$ python3 -q
>>> import numpy as np
>>> import numpy.linalg as la
>>> np.set_printoptions(precision=2, suppress=True, linewidth=100, legacy="1.25")
>>> feats = np.load("dump.npy")
>>> feats
array([[ 5,  5,  2,  5,  7,  7],
       [ 7,  5,  0,  5,  7,  4],
       [ 7,  8,  3,  8, 10, 10],
       [ 7,  8,  3,  8, 10, 10],
       [ 7,  8,  3,  8, 10, 10],
       [ 3,  1,  0,  1,  3,  2],
       [ 3,  4,  3,  4,  6,  8],
       [ 9,  8,  1,  8, 10,  7],
       [ 5,  4,  1,  4,  6,  5],
       [ 5,  6,  3,  6,  8,  9],
       [ 3,  2,  1,  2,  4,  4],
       [ 7,  7,  2,  7,  9,  8],
       [ 5,  3,  0,  3,  5,  3],
       [ 9,  8,  1,  8, 10,  7],
       [ 7,  6,  1,  6,  8,  6],
       [ 3,  3,  2,  3,  5,  6],
       [ 7,  6,  1,  6,  8,  6],
       [ 3,  3,  2,  3,  5,  6],
       [ 7,  7,  2,  7,  9,  8],
       [ 5,  5,  2,  5,  7,  7],
       [ 5,  5,  2,  5,  7,  7],
       [ 3,  3,  2,  3,  5,  6],
       [ 3,  1,  0,  1,  3,  2],
       [ 9,  8,  1,  8, 10,  7],
       [ 5,  5,  2,  5,  7,  7],
       [ 9,  8,  1,  8, 10,  7],
       [ 3,  3,  2,  3,  5,  6],
       [ 3,  2,  1,  2,  4,  4],
       [ 5,  6,  3,  6,  8,  9],
       [ 7,  7,  2,  7,  9,  8],
       [ 3,  1,  0,  1,  3,  2],
       [ 3,  3,  2,  3,  5,  6],
       [ 7,  7,  2,  7,  9,  8],
       [ 7,  6,  1,  6,  8,  6]])
>>> feats @ feats
Traceback (most recent call last):
  File "<python-input-5>", line 1, in <module>
    feats @ feats
    ~~~~~~^~~~~~~
ValueError: matmul: Input operand 1 has a mismatch in its core dimension 0, with gufunc signature (n?,k),(k,m?)->(n?,m?) (size 34 is different from 6)
>>> cov = feats.T @ feats
>>> cov
array([[1162, 1086,  296, 1086, 1458, 1266],
       [1086, 1046,  304, 1046, 1390, 1237],
       [ 296,  304,  116,  304,  412,  407],
       [1086, 1046,  304, 1046, 1390, 1237],
       [1458, 1390,  412, 1390, 1870, 1673],
       [1266, 1237,  407, 1237, 1673, 1556]])
>>> np.allclose(cov, cov.T)
True
>>> K = np.load("case16.npy")
>>> K
array([[ 0,  0,  0],
       [ 0,  0,  0],
       [ 4,  5, 14],
       [ 0,  0,  0],
       [ 2,  2,  5],
       [ 2,  2,  5],
       [ 9, 10, 11],
       [ 0,  0,  0],
       [ 0,  0,  0],
       [ 2,  2,  5],
       [ 0,  0,  0],
       [ 7,  8,  6],
       [ 7,  8,  6],
       [ 0,  0,  0],
       [ 2,  2,  5],
       [ 2,  3,  9],
       [ 0,  0,  0],
       [ 2,  3,  9],
       [ 0,  0,  0],
       [ 2,  3,  9],
       [ 2,  2,  5]])
>>> basis = K[[5, 13]].astype(float)
>>> for _ in range(7):
...     z = la.norm(K[:, None] - basis, axis=-1).argmin(axis=1)
...     basis = np.array([K[z == j].mean(axis=0) for j in range(2)])
... 
>>> z
array([1, 1, 0, 1, 0, 0, 0, 1, 1, 0, 1, 0, 0, 1, 0, 0, 1, 0, 1, 0, 0])
>>> np.abs(basis[1] - basis[0]).argmax()
2
>>> basis
array([[3.58, 4.17, 7.42],
       [0.  , 0.  , 0.  ]])
>>> rng = np.random.default_rng(6974)
>>> z = rng.permutation(3)
>>> out = K[:, z] * rng.choice([-1, 1], 3)
>>> out
array([[  0,   0,   0],
       [  0,   0,   0],
       [-14,   4,  -5],
       [  0,   0,   0],
       [ -5,   2,  -2],
       [ -5,   2,  -2],
       [-11,   9, -10],
       [  0,   0,   0],
       [  0,   0,   0],
       [ -5,   2,  -2],
       [  0,   0,   0],
       [ -6,   7,  -8],
       [ -6,   7,  -8],
       [  0,   0,   0],
       [ -5,   2,  -2],
       [ -9,   2,  -3],
       [  0,   0,   0],
       [ -9,   2,  -3],
       [  0,   0,   0],
       [ -9,   2,  -3],
       [ -5,   2,  -2]])
>>> Uu, _, Vh = la.svd(K.T @ out)
>>> np.round(la.lstsq(K, out)[0], 2) + 0
array([[ 0.,  1.,  0.],
       [ 0.,  0., -1.],
       [-1.,  0.,  0.]])
>>> vec = np.array([0, 0, -2])
>>> target = K @ vec
>>> try:
...     la.solve(K, target)
... except la.LinAlgError as e:
...     print(e)
... 
Last 2 dimensions of the array must be square
>>> np.round(la.lstsq(K, target)[0], 2) + 0
array([ 0.,  0., -2.])
>>> target
array([  0,   0, -28,   0, -10, -10, -22,   0,   0, -10,   0, -12, -12,   0, -10, -18,   0, -18,
         0, -18, -10])
>>> target = target + 0.05 * rng.normal(size=21)
>>> target.round(2) + 0
array([  0.  ,  -0.05, -28.05,  -0.04,  -9.98, -10.  , -22.04,  -0.05,  -0.03, -10.03,  -0.01,
       -12.08, -12.04,   0.05, -10.03, -18.04,  -0.12, -17.94,  -0.03, -17.92, -10.04])
>>> coef, *_ = la.lstsq(K, target)
>>> np.round(K.T @ (target - K @ coef), 2) + 0
array([0., 0., 0.])
>>> round(float(la.norm(target - K @ coef)), 2)
0.2
